$ python -q
>>> import numpy as np
>>> np.set_printoptions(suppress=True, linewidth=160)
>>> rd = lambda a: np.round(a, 3) + 0
>>> M = np.loadtxt("dump.csv", delimiter=",")
>>> print(M)
[[ 0.6   -1.5    0.     0.4   -0.2    0.5  ]
 [ 0.01  -0.042 -0.783  1.055  0.968 -0.191]
 [ 0.3    0.4    0.2    0.5    0.8    0.3  ]
 [-0.5   -0.7   -0.9    1.     0.7    0.1  ]
 [-0.3    0.    -0.9    1.2    0.7   -0.3  ]]
>>> print(M.reshape(-1, 2))
[[ 0.6   -1.5  ]
 [ 0.     0.4  ]
 [-0.2    0.5  ]
 [ 0.01  -0.042]
 [-0.783  1.055]
 [ 0.968 -0.191]
 [ 0.3    0.4  ]
 [ 0.2    0.5  ]
 [ 0.8    0.3  ]
 [-0.5   -0.7  ]
 [-0.9    1.   ]
 [ 0.7    0.1  ]
 [-0.3    0.   ]
 [-0.9    1.2  ]
 [ 0.7   -0.3  ]]
>>> t3 = M.reshape(5, 2, -1)
>>> t3.shape
(5, 2, 3)
>>> rd(np.einsum("ihd,ihd->ih", t3, t3))
array([[2.61 , 0.45 ],
       [0.615, 2.087],
       [0.29 , 0.98 ],
       [1.55 , 1.5  ],
       [0.9  , 2.02 ]])
>>> t3[:, 0]
array([[ 0.6  , -1.5  ,  0.   ],
       [ 0.01 , -0.042, -0.783],
       [ 0.3  ,  0.4  ,  0.2  ],
       [-0.5  , -0.7  , -0.9  ],
       [-0.3  ,  0.   , -0.9  ]])
>>> vec = np.array([-2, 1, 2, 3, -3, 2])
>>> h1 = np.maximum(M @ vec, 0)
>>> rd(M.T @ h1)
array([ 0.06, -0.15,  0.  ,  0.04, -0.02,  0.05])
>>> print(M * (h1 > 1e-9)[:, None])
[[ 0.6 -1.5  0.   0.4 -0.2  0.5]
 [ 0.  -0.  -0.   0.   0.  -0. ]
 [ 0.   0.   0.   0.   0.   0. ]
 [-0.  -0.  -0.   0.   0.   0. ]
 [-0.   0.  -0.   0.   0.  -0. ]]
>>> rd(np.maximum(M @ vec, 0) - np.maximum(-M @ vec, 0))
array([ 0.1  , -1.749, -0.1  , -0.4  , -0.3  ])
>>> np.flatnonzero(h1 > 1e-9)
array([0])
>>> print(rd(h1))
[0.1 0.  0.  0.  0. ]
>>> def softmax(z):
...     e = np.exp(z - z.max(axis=-1, keepdims=True))
...     return e / e.sum(axis=-1, keepdims=True)
... 
>>> rd(softmax(M).sum(axis=1))
array([1., 1., 1., 1., 1.])
>>> rd(softmax(M[2]))
array([0.145, 0.161, 0.132, 0.178, 0.24 , 0.145])
>>> att = M @ M.T / np.sqrt(6)
>>> softmax(att).round(6).argmax(axis=1)
array([0, 4, 2, 3, 4])
>>> E = np.load("m.npy")
>>> E
array([[-2,  0,  2, -3],
       [-1, -2, -3, -2],
       [-1, -2,  0,  3],
       [ 3,  0,  0, -1],
       [ 3, -1, -2, -3],
       [ 1,  6, 11,  3]])
>>> hat = E @ np.linalg.solve(E.T @ E, E.T)
>>> rd(np.diag(hat))
array([0.896, 0.176, 0.989, 0.449, 0.595, 0.896])
>>> rd(hat)
array([[ 0.896,  0.264,  0.012, -0.086,  0.074,  0.104],
       [ 0.264,  0.176,  0.008, -0.057,  0.049, -0.264],
       [ 0.012,  0.008,  0.989,  0.079, -0.067, -0.012],
       [-0.086, -0.057,  0.079,  0.449,  0.472,  0.086],
       [ 0.074,  0.049, -0.067,  0.472,  0.595, -0.074],
       [ 0.104, -0.264, -0.012,  0.086, -0.074,  0.896]])
>>> rd(np.trace(hat))
np.float64(4.0)
>>> rd((np.eye(6) - hat) @ E)
array([[0., 0., 0., 0.],
       [0., 0., 0., 0.],
       [0., 0., 0., 0.],
       [0., 0., 0., 0.],
       [0., 0., 0., 0.],
       [0., 0., 0., 0.]])
>>> rd(np.linalg.eigvalsh(hat))
array([0., 0., 1., 1., 1., 1.])
>>> rng = np.random.default_rng(993548)
>>> B = E + rng.integers(-2, 3, (6, 3)) @ rng.integers(-2, 3, (3, 4))
>>> B
array([[ 2,  1,  0,  6],
       [ 0, -4, -5, -2],
       [-3, -4,  0, -4],
       [ 4,  1,  0,  1],
       [ 6, -1, -4,  3],
       [-6, 11, 19,  1]])
>>> print(np.abs(B - E).sum(axis=1))
[16  5 11  4 11 22]
>>> np.linalg.matrix_rank(B - E, tol=1e-8)
np.int64(3)
>>> print(B - E)
[[ 4  1 -2  9]
 [ 1 -2 -2  0]
 [-2 -2  0 -7]
 [ 1  1  0  2]
 [ 3  0 -2  6]
 [-7  5  8 -2]]
